In [1]: import numpy as np

In [2]: import numpy.linalg as la

In [3]: np.set_printoptions(precision=3, suppress=True, linewidth=200, legacy="1.25")

In [4]: A2 = np.array([[0, 2, 0, 3, 2, 2], [1, 3, 1, 1, 0, 2], [1, 1, 2, 2, 0, 3]])

In [5]: E = A2.T @ A2

In [6]: E
Out[6]: 
array([[ 2,  4,  3,  3,  0,  5],
       [ 4, 14,  5, 11,  4, 13],
       [ 3,  5,  5,  5,  0,  8],
       [ 3, 11,  5, 14,  6, 14],
       [ 0,  4,  0,  6,  4,  4],
       [ 5, 13,  8, 14,  4, 17]])

In [7]: Uu, sv, vt = la.svd(E)

In [8]: V = vt[:(sv > 1e-8).sum()]

In [9]: rng = np.random.default_rng(75649)

In [10]: x0 = E[2] + 2 * E[0] + rng.integers(2) * np.eye(6)[3]

In [11]: x0
Out[11]: array([ 7., 13., 11., 11.,  0., 18.])

In [12]: np.allclose(V.T @ V @ x0, x0)
Out[12]: True

In [13]: round(float(la.norm(x0 - V.T @ V @ x0)), 3)
Out[13]: 0.0

In [14]: np.diag(V.T @ V)
Out[14]: array([0.144, 0.958, 0.416, 0.575, 0.425, 0.483])

In [15]: [round(float(x), 3) for x in la.svd(E, compute_uv=False)[:3]]
Out[15]: [46.112, 6.489, 3.399]

In [16]: la.matrix_rank(E, rtol=0.1)
Out[16]: 2

In [17]: np.argsort(-la.norm(E, axis=0).round(6), kind="stable")[:3]
Out[17]: array([5, 3, 1])

In [18]: data = np.load("run12.npy")

In [19]: data
Out[19]: 
array([[-2.871, -2.42 ,  0.715,  1.179],
       [ 2.153, -3.18 , -0.759, -0.824],
       [ 0.718,  0.134, -2.122,  3.311],
       [ 1.615, -0.123,  3.227,  1.722]])

In [20]: Q, r_ = la.qr(data)

In [21]: r_.round(3) + 0
Out[21]: 
array([[4., 0., 0., 0.],
       [0., 4., 0., 0.],
       [0., 0., 4., 0.],
       [0., 0., 0., 4.]])

In [22]: np.allclose(r_.T @ r_, data.T @ data)
Out[22]: True

In [23]: Q @ r_
Out[23]: 
array([[-2.871, -2.42 ,  0.715,  1.179],
       [ 2.153, -3.18 , -0.759, -0.824],
       [ 0.718,  0.134, -2.122,  3.311],
       [ 1.615, -0.123,  3.227,  1.722]])

In [24]: round(abs(r_[0, 0]), 3), np.round(la.norm(data[:, 0]), 3)
Out[24]: (4.0, 4.0)
